$ ipython --no-banner

In [1]: import numpy as np

In [2]: from numpy import linalg as LA

In [3]: np.set_printoptions(suppress=True, linewidth=120)

In [4]: E = np.load("block1.npy")

In [5]: E.round(1) + 0
Out[5]: 
array([[ -0.1,   6.5,   1.9,   5.3,  -4.3,   3.4,   5.7,   2.1],
       [ -2.4,  -6.1,   4.3,   0.6,  -0.1,   6.1,   4.7,  -4.1],
       [  5.2,  27.4,   9. ,  12.3, -15.9,  -4.5,   2.8,   2.8],
       [  2. , -11.7,  -3.7,   0.6,  10.9,  -6.1,   5.8,  -6.9],
       [ -1.1, -24.7,   3.5,  -5.1,  14.7,  -2.7,   0.9, -12.7],
       [  6. ,  -0.7,   5.8,   3.6,   8.9, -16.5,  -4. ,  -4.8],
       [  0.4,   9.4,  10.7,   4.9,  -1.2,  -1.8,  -5.9,   7.5],
       [ -1.4,   3.6,   1. ,   3.6,   8.9,  -0.9,  -4.9,  16.4],
       [  3.4,  13.8,  17.8,   6. ,  -1.9,  -9.8, -12.1,   5.2],
       [  0.9,   1.4,  11.1,   2.6,   0.5,  -3.2,  -3.8,  -1.6],
       [  1. ,   9.8,   7.2,   5.9,  -6.1,   0.5,   1.7,   1.3],
       [  0. ,  -0.5,   6. ,   2.1,   7. ,  -3.5,  -4.9,   5.9],
       [  1.9,   2.6,   5.3,   4.1,  -1.6,  -2.5,   2.9,  -4. ],
       [  0.8,   8.1,   9.3,   4.9,  -2.7,  -1.4,  -2.5,   3.2],
       [  0.3,   7.2,   7.4,   4.4,   3.7,  -3.4,  -6.6,  10.9],
       [  3.5,   0.8,   1.1,   4.1,   7.1,  -9.3,   0. ,   0.8],
       [  0.3, -11.6,   3.5,  -0.7,   9.4,  -3.7,   0.2,  -5.5],
       [ -1. ,  -2.6,   4.4,   1.4,   9.4,  -2.3,  -5.2,   8.3],
       [ -3.5, -14.2,   2.9,  -1.8,   0.4,   9.2,   8.7, -11.1],
       [  0.8,   2.5,   0.2,   4.1,   5.3,  -3. ,   0.6,   6.4],
       [  5.2,   6.2,  19.3,   4.5, -10.1,  -8.5,  -1.6, -17.6],
       [ -5.4, -19.4,  -7.7,  -3.2,  15.1,   8.2,   5.9,   4.4],
       [ -0.5, -10.6,   7. ,  -0.8,   4.2,  -0.4,   1.2,  -8.9],
       [  4.2,   8.9,  11.1,   5.8,  -3.8,  -8.1,  -2.1,  -4.1],
       [ -1. , -13.7,  -9.8,   0.2,   9.4,   2.5,  12.1,  -4.4],
       [ -3.8,  -7.6,  -0.1,   0.3,   2.3,   9. ,   6.4,   0.2],
       [ -5. ,  -8.7,   0.9,  -0.6,   4. ,  10.1,   4. ,   3.1],
       [ -4.8,  -3. ,  -9.6,   2.6,   2.7,  12.8,  11.6,   9.3],
       [  1.9,   3.8,   4.1,   4.6,  -0.8,  -2.9,   2.6,  -1.7],
       [  0. ,  -3.6,  -4.5,   3. ,   2.5,   2.1,   9.6,  -2.2],
       [ -5.2,  -8.1,   2.2,  -0.4,   0.4,  12.2,   5.9,   0.1],
       [  5.3,   0.7,  11.8,   3.3,   3.3, -13.7,  -4.9,  -8.6],
       [  7.5,  11.7,  12. ,   7.9, -13.2,  -9.9,   5.9, -18.6],
       [ -1.4,  -7.5,   4.3,   0.3,   3.2,   2.6,   2.7,  -4. ],
       [ -1. , -11. ,   2.7,  -0.5,   4.8,   1.5,   4.4,  -7.4],
       [ -3.7, -34.3,  -5.3,  -7.3,  15.3,   5.3,  11.3, -17.8],
       [ -6. , -25. , -12.7,  -4.1,  14.1,  11.7,  13.6,  -2.1],
       [  1.7,  11.3,  13.7,   5.9, -10.8,  -0.1,   0.1,  -4.2],
       [ -0.8,  -6.1,   4.7,   1. ,  -1.4,   3.5,   6.1,  -8.9],
       [  1.8,  14.2,   2.6,   8.1,  -7.9,   0.7,   5.5,   3.4],
       [  3.7,  20. ,  12.1,   8.5,   0. , -10.6, -11.8,  15. ],
       [  2.8,  18.4,  15.3,   7.8,  -8.4,  -4.8,  -6.4,   4.9],
       [ -7.7, -20.8,  -3.9,  -4.6,  13.6,  12.6,   3.8,   5.5],
       [  3.5,   3.5,   7.5,   4.4,   0.3,  -7.6,  -0.5,  -4.5],
       [ -0.3,  -0.9,   8. ,   2.3,  -3.2,   2.2,   2.8,  -6. ],
       [ -0.5, -15.6,   3.3,  -2.1,  11.5,  -3. ,   0.1,  -6.5]])

In [6]: LA.norm(E, axis=1).argmax()
Out[6]: np.int64(35)

In [7]: np.round(LA.norm(E[20] - E[4]), 1)
Out[7]: np.float64(44.9)

In [8]: np.round(LA.norm(E[20], 1), 1), round(float(LA.norm(E[20], np.inf)), 1)
Out[8]: (np.float64(73.0), 19.3)

In [9]: round(float(LA.norm(E, 1)), 1), round(LA.norm(E, np.inf), 1)
Out[9]: (459.9, np.float64(100.2))

In [10]: round(E[20] @ E[4], 1)
Out[10]: np.float64(-18.6)

In [11]: np.round(LA.norm(E, "nuc"), 1)
Out[11]: np.float64(292.4)

In [12]: np.round(LA.norm(E) ** 2 / LA.norm(E, 2) ** 2, 1)
Out[12]: np.float64(1.7)

In [13]: np.round(LA.norm(E, 2), 1)
Out[13]: np.float64(113.9)

In [14]: Xc = E - E.mean(axis=0)

In [15]: U, s, vt = LA.svd(Xc, full_matrices=False)

In [16]: np.round(s ** 2 / (s ** 2).sum(), 1) + 0
Out[16]: array([0.6, 0.2, 0.1, 0. , 0. , 0. , 0. , 0. ])

In [17]: round(float((s ** 2).sum() ** 2 / (s ** 4).sum()), 1)
Out[17]: 2.1

In [18]: s.round(1) + 0
Out[18]: array([113.8,  59.7,  51. ,  30.5,   0. ,   0. ,   0. ,   0. ])

In [19]: (np.sign(U[:, 0]) == np.sign(U[0, 0])).astype(int)
Out[19]: 
array([1, 0, 1, 0, 0, 1, 1, 1, 1, 1, 1, 1, 1, 1, 1, 1, 0, 0, 0, 1, 1, 0, 0, 1, 0, 0, 0, 0, 1, 0, 0, 1, 1, 0, 0, 0, 0,
       1, 0, 1, 1, 1, 0, 1, 1, 0])

In [20]: np.round(vt[0] * np.sign(vt[0, np.abs(vt[0]).argmax()]), 1)
Out[20]: array([ 0.2,  0.7,  0.3,  0.2, -0.4, -0.3, -0.2,  0.1])

In [21]: np.searchsorted(np.cumsum(s ** 2) / (s ** 2).sum(), 0.9) + 1
Out[21]: np.int64(3)

In [22]: LA.matrix_rank(Xc)
Out[22]: np.int64(4)
